$ python -q
>>> import numpy as np
>>> np.set_printoptions(precision=2, suppress=True, linewidth=200)
>>> A2 = np.array([[-1, -2, -1, 0, 0, -2, 0, 1, 2], [2, 0, -2, 0, 0, -1, -2, -2, 1]])
>>> A = A2.T @ A2
>>> A
array([[ 5,  2, -3,  0,  0,  0, -4, -5,  0],
       [ 2,  4,  2,  0,  0,  4,  0, -2, -4],
       [-3,  2,  5,  0,  0,  4,  4,  3, -4],
       [ 0,  0,  0,  0,  0,  0,  0,  0,  0],
       [ 0,  0,  0,  0,  0,  0,  0,  0,  0],
       [ 0,  4,  4,  0,  0,  5,  2,  0, -5],
       [-4,  0,  4,  0,  0,  2,  4,  4, -2],
       [-5, -2,  3,  0,  0,  0,  4,  5,  0],
       [ 0, -4, -4,  0,  0, -5, -2,  0,  5]])
>>> # null space of dimension 7
>>> A2 = np.array([[1, 1, 2],
...     [2, 1, 2],
...     [2, 2, 2],
...     [2, 1, 3],
...     [3, 3, 3],
...     [0, 0, 1],
...     [0, 3, 2],
...     [3, 2, 3],
...     [0, 1, 2]])
>>> print(np.einsum("ik,kj->ji", A, A2))
[[-12   8  20   0   0  16  16  12 -16]
 [-21   2  23   0   0  13  22  21 -13]
 [-15   6  21   0   0  15  18  15 -15]]
>>> np.linalg.matrix_rank(A @ A2)
np.int64(2)
>>> print(np.einsum("ik,kj->ij", A, A2))
[[-12 -21 -15]
 [  8   2   6]
 [ 20  23  21]
 [  0   0   0]
 [  0   0   0]
 [ 16  13  15]
 [ 16  22  18]
 [ 12  21  15]
 [-16 -13 -15]]
>>> M = np.loadtxt("block2.csv", delimiter=",")
>>> print(M)
[[-4.  0.  0.  2.  0.  0.  0.  0.  1.  0.  0.]
 [ 0.  0.  2.  0.  0.  0.  2.  0.  0.  0. -4.]
 [ 0.  0.  0.  0.  0.  0.  0.  0.  6. -1.  0.]
 [ 0. -8. -1.  0.  0.  0.  0.  9.  0. -2. -7.]
 [ 0. -6.  5.  0.  0.  0.  0.  0.  0.  0.  0.]
 [ 0.  0. -8. -9.  0.  0.  0.  0.  0.  0.  0.]
 [-9.  0.  0. -2.  4.  0.  0.  8.  0.  0.  0.]
 [ 0. -2.  0.  0.  0.  0.  0.  7.  0.  0.  0.]]
>>> W = np.array([[6, -7],
...     [3, 0],
...     [-5, -3],
...     [6, 2],
...     [4, -6],
...     [-1, 5],
...     [-3, 8],
...     [-4, -5],
...     [6, 7],
...     [6, 1],
...     [-6, -8]])
>>> coef = np.array([-2, -2])
>>> act = np.maximum(M @ W + coef, 0)
>>> act
array([[ 0., 37.],
       [ 6., 40.],
       [28., 39.],
       [ 0., 10.],
       [ 0.,  0.],
       [ 0.,  4.],
       [ 0.,  0.],
       [ 0.,  0.]])
>>> np.linalg.matrix_rank(act)
np.int64(2)
>>> cent = np.array([[-2, -3, 0], [2, -2, -2]])
>>> act @ cent
array([[  74.,  -74.,  -74.],
       [  68.,  -98.,  -80.],
       [  22., -162.,  -78.],
       [  20.,  -20.,  -20.],
       [   0.,    0.,    0.],
       [   8.,   -8.,   -8.],
       [   0.,    0.,    0.],
       [   0.,    0.,    0.]])
>>> rng = np.random.default_rng(28884)
>>> A2 = act + rng.integers(-2, 3, (8, 1)) @ rng.integers(-2, 3, (1, 2))
>>> A2
array([[ 1., 39.],
       [ 5., 38.],
       [27., 37.],
       [-1.,  8.],
       [-1., -2.],
       [ 0.,  4.],
       [ 2.,  4.],
       [ 2.,  4.]])
>>> np.linalg.matrix_rank(A2 - act, tol=1e-8)
np.int64(1)
>>> print(np.abs(A2 - act).sum(axis=1))
[3. 3. 3. 3. 3. 0. 6. 6.]
>>> np.round(np.linalg.svd(A2 - act, compute_uv=False), 2) + 0
array([8.06, 0.  ])
